$ python3 -q
>>> import numpy as np
>>> from numpy import linalg as LA
>>> np.set_printoptions(suppress=True, linewidth=200)
>>> E = np.array([[1.0, -0.99, -0.74, 0.24, 0.95, -1.0],
...     [-1.0, 1.0, -0.87, -0.49, -1.0, 0.57],
...     [-0.35, 0.71, -0.46, -0.72, -0.54, -0.01],
...     [0.27, 1.0, 0.92, -0.93, -0.93, 0.7],
...     [0.44, -0.93, 0.97, 0.92, 0.96, 0.92],
...     [-0.77, -1.0, 0.84, 0.99, 0.91, 0.94],
...     [1.0, 0.96, 0.27, -0.9, 0.08, -0.97],
...     [-0.98, -0.74, -0.86, 0.79, -0.79, 0.2],
...     [-0.51, -0.99, -0.51, 0.95, 0.39, -0.37],
...     [-0.99, -0.24, -0.54, -0.06, -0.61, 0.94]])
>>> print(E)
[[ 1.   -0.99 -0.74  0.24  0.95 -1.  ]
 [-1.    1.   -0.87 -0.49 -1.    0.57]
 [-0.35  0.71 -0.46 -0.72 -0.54 -0.01]
 [ 0.27  1.    0.92 -0.93 -0.93  0.7 ]
 [ 0.44 -0.93  0.97  0.92  0.96  0.92]
 [-0.77 -1.    0.84  0.99  0.91  0.94]
 [ 1.    0.96  0.27 -0.9   0.08 -0.97]
 [-0.98 -0.74 -0.86  0.79 -0.79  0.2 ]
 [-0.51 -0.99 -0.51  0.95  0.39 -0.37]
 [-0.99 -0.24 -0.54 -0.06 -0.61  0.94]]
>>> x0 = np.array([2, 2, 2, 2, -2, -2])
>>> target = E @ x0
>>> beta, lr = np.zeros(6), 1 / LA.norm(E, 2) ** 2
>>> for i in range(300):
...     beta -= lr * E.T @ (E @ beta - target)
...     if i % 50 == 0: print(i, round(LA.norm(E @ beta - target), 2))
... 
0 3.67
50 0.68
100 0.31
150 0.18
200 0.11
250 0.06
>>> print(np.round(LA.cond(E), 2))
9.85
>>> print(beta.round(2))
[ 1.97  1.95  2.02  1.94 -2.   -2.02]
